>>> import numpy as np
>>> from numpy import linalg as LA
>>> np.set_printoptions(precision=2, suppress=True, linewidth=140, floatmode="fixed")
>>> mat = np.load("test16.npy")
>>> print(mat)
[[0.33 0.24 0.24 0.33]
 [0.24 0.17 0.17 0.24]
 [0.24 0.17 0.17 0.24]
 [0.33 0.24 0.24 0.33]]
>>> # column 2 repeats column 1
>>> left, sv, Vh = LA.svd(mat)
>>> vecs = Vh[:(sv > 1e-8).sum()]
>>> rng = np.random.default_rng(89853)
>>> x = mat[1] + 4 * mat[0] + rng.integers(2) * np.eye(4)[1]
>>> print(x)
[1.56 1.11 1.11 1.56]
>>> print(LA.matrix_rank(np.vstack([mat, x])))
1
>>> rk = LA.matrix_rank(mat)
>>> print(rk)
1
>>> ns = LA.svd(mat)[2][rk:].T
>>> print(np.allclose(mat @ ns, 0))
True
>>> print(np.round(mat @ ns, 2) + 0)
[[0.00 0.00 0.00]
 [0.00 0.00 0.00]
 [0.00 0.00 0.00]
 [0.00 0.00 0.00]]
>>> x = np.array([3, 1, 0, 4])
>>> print(mat @ np.eye(4)[2])
[0.24 0.17 0.17 0.24]
>>> print((mat * x).sum(axis=1))
[2.55 1.82 1.82 2.55]
>>> print(np.einsum("ij,j->i", mat, x))
[2.55 1.82 1.82 2.55]
>>> print(mat @ (2 * x))
[5.11 3.65 3.65 5.11]
>>> print(mat * x)
[[0.99 0.24 0.00 1.32]
 [0.71 0.17 0.00 0.95]
 [0.71 0.17 0.00 0.95]
 [0.99 0.24 0.00 1.32]]
>>> print(mat @ np.ones(4))
[1.14 0.81 0.81 1.14]
>>> print(np.sign((mat @ x).round(6)))
[1.00 1.00 1.00 1.00]
>>> print(LA.norm(mat @ x) <= LA.norm(mat, 2) * LA.norm(x) + 1e-9)
True
>>> print(np.allclose(mat @ mat.T, mat.T @ mat))
True
>>> print(np.round(np.sort(np.abs(LA.eigvals(mat))), 2) + 0)
[0.00 0.00 0.00 1.00]
>>> print(round(LA.det(mat), 2))
0.0
>>> print(np.trace(mat))
1.0
>>> print(round(float(np.abs(LA.eigvals(mat)).max()), 2))
1.0
>>> print(np.allclose(mat, mat.T))
True
>>> F = np.load("sample1.npy")
>>> print(F)
[[  3.97  14.89  -6.51]
 [  0.57  14.18   0.66]
 [  1.19   6.51   3.88]
 [ -0.45   1.80  -6.85]
 [  0.87  -2.80   0.37]
 [ -1.02  19.52   2.76]
 [ -1.04  11.67  -1.84]
 [  2.43  -9.49  -1.74]
 [  0.87 -17.74   1.91]
 [  1.39  -4.56   1.82]
 [  2.22 -13.58  -3.10]
 [ -0.25   3.27   2.79]
 [ -0.20   1.26  -3.53]
 [  0.81   6.95   5.50]
 [ -3.38  -8.69  -7.49]
 [ -2.07   3.61   0.01]
 [  1.99  -2.40  -8.73]
 [ -1.28  16.90  -0.96]
 [  0.60  -3.19  -4.66]
 [ -5.17   3.74   2.40]
 [ -4.03 -24.83   7.35]
 [ -0.53  18.41  -0.03]
 [ -1.80  -3.34   5.98]
 [ -0.14   0.01  -0.86]
 [ -0.47  -5.98  -1.66]
 [  5.01 -15.33   5.60]]
>>> cen = F - F.mean(axis=0)
>>> left, sv, Vh = LA.svd(cen, full_matrices=False)
>>> print(np.abs(Vh[-1]))
[0.99 0.02 0.12]
>>> print(np.abs(left[:, 0]).argmax())
20
>>> print(sv)
[57.54 21.55 11.10]
>>> print(LA.matrix_rank(cen))
3
>>> P = F @ LA.solve(F.T @ F, F.T)
>>> print(np.round(LA.eigvalsh(P), 2) + 0)
[0.00 0.00 0.00 0.00 0.00 0.00 0.00 0.00 0.00 0.00 0.00 0.00 0.00 0.00 0.00 0.00 0.00 0.00 0.00 0.00 0.00 0.00 0.00 1.00 1.00 1.00]
>>> print(np.round(np.diag(P), 2) + 0)
[0.24 0.07 0.07 0.11 0.01 0.15 0.05 0.07 0.10 0.03 0.11 0.02 0.03 0.10 0.30 0.04 0.18 0.10 0.05 0.21 0.38 0.10 0.09 0.00 0.02 0.34]
>>> print(P @ F[:, 0])
[ 3.97  0.57  1.19 -0.45  0.87 -1.02 -1.04  2.43  0.87  1.39  2.22 -0.25 -0.20  0.81 -3.38 -2.07  1.99 -1.28  0.60 -5.17 -4.03 -0.53 -1.80
 -0.14 -0.47  5.01]
>>> print(np.trace(P))
3.0
>>> cen = F - F.mean(axis=0)
>>> vecs = LA.svd(cen)[2][:1]
>>> B = cen - cen @ vecs.T @ vecs
>>> print(np.round(np.diag(vecs.T @ vecs), 2) + 0)
[0.00 1.00 0.00]
>>> print(B.std(axis=0))
[2.22 0.24 4.20]
>>> W0 = np.load("w.npy")
>>> print(W0)
[[ 3 -3  0]
 [ 0 -3 -1]
 [ 0  0 -1]]
>>> u = np.array([3, 2, 2])
>>> B = W0 + np.outer(u, np.eye(3)[0])
>>> print(B)
[[ 6.00 -3.00  0.00]
 [ 2.00 -3.00 -1.00]
 [ 2.00  0.00 -1.00]]
>>> print(LA.matrix_rank(B - W0))
1
>>> print(np.round(LA.norm(B) ** 2 / LA.norm(B, 2) ** 2, 2))
1.09
>>> print(LA.norm(B, axis=1))
[6.71 3.74 2.24]
>>> print(round(LA.norm(B, "nuc"), 2))
10.82
>>> print(np.round(LA.norm(B[2] - B[0]), 2))
5.1
>>> B = np.array([[-1, 0], [-1, 3]])
>>> C = np.kron(B, W0)
>>> print(C.shape)
(6, 6)
>>> u = np.array([0, -1, 1])
>>> print(np.array([np.convolve(row, u, "same") for row in W0]))
[[-3  6 -3]
 [ 0  3 -2]
 [ 0  0  1]]
>>> print(np.cross(W0[1, :3], W0[2, :3]))
[3 0 0]
>>> print((W0 + W0.T) / 2)
[[ 3.00 -1.50  0.00]
 [-1.50 -3.00 -0.50]
 [ 0.00 -0.50 -1.00]]
>>> print(LA.matrix_power(W0, 2))
[[9 0 3]
 [0 9 4]
 [0 0 1]]
>>> print(np.round(np.abs(LA.eigvals(W0)).max(), 2))
3.0
>>> print(np.trace(W0))
-1
>>> print(np.allclose(W0 @ W0.T, W0.T @ W0))
False
>>> data = np.array([[1, -1, -1, 1, -1, 1, 1, -1],
...     [1, 1, -1, -1, -1, -1, 1, 1],
...     [1, -1, 1, -1, -1, 1, -1, 1]])
>>> B = data / LA.norm(data, axis=1, keepdims=True)
>>> gram = B @ B.T
>>> print(np.argwhere(np.triu(np.abs(gram) > 0.95, 1)))
[]
>>> print((gram - 2 * np.eye(3)).round(6).argmax(axis=1))
[1 0 0]
>>> print(gram.round(2) + 0)
[[1.00 0.00 0.00]
 [0.00 1.00 0.00]
 [0.00 0.00 1.00]]
>>> print(gram[1].round(2) + 0)
[0.00 1.00 0.00]
>>> K = np.array([[0.4, 1.0, -1.2, -0.4], [0.7, 0.1, 1.5, 0.7]])
>>> print(K)
[[ 0.40  1.00 -1.20 -0.40]
 [ 0.70  0.10  1.50  0.70]]
>>> left, sv, Vh = LA.svd(K, full_matrices=False)
>>> print(left.shape, sv.shape, Vh.shape)
(2, 2) (2,) (2, 4)
>>> print(np.round(left.T @ left, 2) + 0)
[[1.00 0.00]
 [0.00 1.00]]
>>> print(sv)
[2.17 1.13]
>>> print(sv / sv[0])
[1.00 0.52]
>>> print(np.abs(Vh[0]))
[0.12 0.27 0.88 0.36]
>>> print(np.round(np.sqrt((sv ** 2).sum()), 2), round(float(LA.norm(K)), 2))
2.45 2.45
>>> feats = np.vander(np.arange(3) - 1, 4, increasing=True)
>>> print(feats)
[[ 1 -1  1 -1]
 [ 1  0  0  0]
 [ 1  1  1  1]]
>>> B = feats + rng.integers(-2, 3, (3, 2)) @ rng.integers(-2, 3, (2, 4))
>>> print(B)
[[ 3  1  5 -5]
 [-2  0 -2  3]
 [ 4  1  3 -2]]
>>> print(np.round(LA.svd(B - feats, compute_uv=False), 2) + 0)
[8.88 2.28 0.00]
>>> print(B - feats)
[[ 2  2  4 -4]
 [-3  0 -2  3]
 [ 3  0  2 -3]]
>>> print(LA.norm(feats, axis=1))
[2.00 1.00 2.00]
>>> print(np.round(LA.norm(feats[2], 1), 2), round(float(LA.norm(feats[2], np.inf)), 2))
4.0 1.0
>>> print(np.round(LA.norm(feats) ** 2 / LA.norm(feats, 2) ** 2, 2))
1.97
>>> print(round(LA.norm(feats, 1), 2), round(float(LA.norm(feats, np.inf)), 2))
3.0 4.0
>>> print(round(LA.norm(feats, "nuc"), 2))
4.8
